In [1]: import numpy as np

In [2]: import numpy.linalg as la

In [3]: np.set_printoptions(precision=4, suppress=True, linewidth=100)

In [4]: J = np.load("x.npy")

In [5]: J
Out[5]: 
array([[-39.345 ,  39.5026, -38.9883, -40.021 ,  38.6888],
       [-40.2222,  40.0361, -39.7969, -40.3185,  41.2833],
       [-39.3351,  40.9202, -40.4625, -41.7681,  41.1344],
       [-38.7758,  39.7437, -39.7569, -38.8962,  39.8996],
       [-39.7446,  39.4664, -39.1679, -38.7582,  38.948 ],
       [-40.9716,  38.8826, -40.9623, -39.6551,  38.2645],
       [-38.813 ,  39.3774, -39.7472, -40.0683,  39.5915],
       [-40.2275,  39.5773, -39.8843, -39.8968,  40.1558],
       [-37.4477,  40.8227, -42.6621, -41.1737,  38.4888],
       [-37.3473,  41.5381, -39.7536, -39.6731,  39.1597],
       [-39.3391,  39.7447, -39.333 , -38.548 ,  38.175 ],
       [-40.4845,  39.9889, -39.3452, -41.6251,  38.9215],
       [-39.1827,  39.1267, -39.2721, -40.4884,  39.0287],
       [-38.8928,  40.4055, -38.9772, -40.1907,  40.5614],
       [-40.6093,  40.3528, -39.4693, -39.6619,  41.3702],
       [-38.8253,  39.5579, -42.1773, -40.3175,  39.8164],
       [-40.0814,  40.1916, -39.6665, -38.8895,  38.1986]])

In [6]: x0 = np.array([0, -3, 0, -3, 0])

In [7]: target = J @ x0

In [8]: np.round(la.solve(J.T @ J, J.T @ target), 4) + 0
Out[8]: array([ 0., -3.,  0., -3.,  0.])

In [9]: la.solve(J, target)
LinAlgError: Last 2 dimensions of the array must be square


In [10]: rng = np.random.default_rng(5)

In [11]: target = target + 0.3 * rng.normal(size=17)

In [12]: target
Out[12]: 
array([ 1.3146,  0.4499,  2.4692, -2.4164, -1.7838,  2.3504,  1.9069,  0.7231,  1.2776, -5.1046,
       -3.5083,  4.5386,  3.7976, -0.1644, -2.0118,  1.7592, -3.9314])

In [13]: c, *_ = la.lstsq(J, target)

In [14]: round(la.norm(target - J @ c), 4)
Out[14]: np.float64(0.8083)

In [15]: np.round(J.T @ (target - J @ c), 4) + 0
Out[15]: array([0., 0., 0., 0., 0.])

In [16]: [round(float(la.norm(la.solve(J.T @ J + lam * np.eye(5), J.T @ target))), 2) for lam in (0, 1, 10, 100)]
Out[16]: [3.96, 3.5, 1.74, 0.29]

In [17]: f = np.array([1, 3])

In [18]: np.convolve(J[6], f)
Out[18]: array([ -38.813 ,  -77.0616,   78.385 , -159.3099,  -80.6134,  118.7745])

In [19]: np.polyval(f, J[6])
Out[19]: array([-35.813 ,  42.3774, -36.7472, -37.0683,  42.5915])
